$ python -q
>>> import numpy as np
>>> import numpy.linalg as la
>>> np.set_printoptions(precision=2, suppress=True, linewidth=160)
>>> rnd = lambda a: np.round(a, 2) + 0
>>> arr = np.loadtxt("w.csv", delimiter=",")
>>> print(arr)
[[  0.02  -0.01  -0.85  -0.13  -0.82  -0.68  -0.85  -0.83  -0.54  -0.65  -0.64]
 [  0.01  -0.02 -11.86  -2.38 -11.83  -9.45 -11.82 -11.84  -7.1   -9.48  -9.5 ]
 [  0.03   0.    -5.3   -1.08  -5.3   -4.21  -5.29  -5.28  -3.14  -4.28  -4.24]
 [ -0.01  -0.01   5.09   1.04   5.1    4.05   5.09   5.09   3.1    4.09   4.09]
 [  0.01  -0.03  -0.06  -0.02  -0.05  -0.04  -0.1   -0.07  -0.04  -0.01  -0.04]
 [ -0.01  -0.01  -0.03   0.    -0.06  -0.06  -0.06  -0.07  -0.03  -0.03  -0.06]
 [ -0.01   0.01  -7.18  -1.43  -7.28  -5.75  -7.21  -7.22  -4.31  -5.73  -5.75]
 [ -0.02   0.02  -1.5   -0.31  -1.51  -1.19  -1.51  -1.5   -0.9   -1.19  -1.19]
 [  0.    -0.01  -7.2   -1.43  -7.18  -5.75  -7.19  -7.18  -4.33  -5.73  -5.72]
 [ -0.01   0.05   3.68   0.75   3.66   2.98   3.67   3.64   2.22   2.91   2.93]
 [  0.     0.02   5.02   0.99   5.03   4.01   5.02   5.02   3.01   4.     4.  ]
 [  0.02   0.     2.65   0.53   2.69   2.15   2.7    2.67   1.59   2.13   2.12]
 [ -0.03  -0.05   3.69   0.78   3.73   2.96   3.75   3.69   2.22   2.98   2.94]
 [  0.03   0.    -8.58  -1.7   -8.58  -6.85  -8.59  -8.67  -5.16  -6.9   -6.89]
 [ -0.04  -0.01  -0.74  -0.13  -0.74  -0.61  -0.73  -0.7   -0.42  -0.57  -0.61]
 [ -0.01  -0.01   0.     0.01   0.02  -0.02   0.02   0.     0.     0.    -0.03]
 [  0.    -0.02   5.39   1.09   5.38   4.34   5.46   5.46   3.25   4.35   4.38]
 [ -0.01   0.    -5.65  -1.11  -5.62  -4.49  -5.61  -5.64  -3.39  -4.52  -4.49]
 [ -0.02  -0.05  -1.8   -0.39  -1.89  -1.49  -1.84  -1.85  -1.11  -1.48  -1.48]
 [ -0.02   0.02  -2.29  -0.44  -2.21  -1.8   -2.23  -2.25  -1.34  -1.82  -1.8 ]
 [  0.04   0.    -7.94  -1.59  -7.93  -6.34  -7.91  -7.93  -4.73  -6.32  -6.35]
 [  0.02   0.03  -5.92  -1.21  -5.93  -4.73  -5.96  -5.95  -3.57  -4.75  -4.75]
 [ -0.01  -0.04   7.72   1.52   7.65   6.13   7.68   7.68   4.59   6.11   6.15]
 [  0.01   0.05   6.94   1.41   6.93   5.57   6.92   6.92   4.16   5.56   5.54]
 [  0.     0.    -9.58  -1.88  -9.54  -7.65  -9.56  -9.55  -5.75  -7.64  -7.65]
 [ -0.03   0.    -9.26  -1.84  -9.23  -7.39  -9.26  -9.26  -5.56  -7.42  -7.38]]
>>> cen = arr - arr.mean(axis=0)
>>> V = la.svd(cen)[2][:1]
>>> Y = cen - cen @ V.T @ V
>>> print(rnd(Y.std(axis=0)))
[0.02 0.02 0.02 0.02 0.02 0.02 0.02 0.02 0.02 0.02 0.02]
>>> print(rnd(la.norm(Y) / la.norm(cen)))
0.0
>>> print(la.norm(Y, axis=1).round(6).argmax())
6
>>> print(rnd(np.diag(V.T @ V)))
[0.   0.   0.16 0.01 0.16 0.1  0.16 0.16 0.06 0.1  0.1 ]
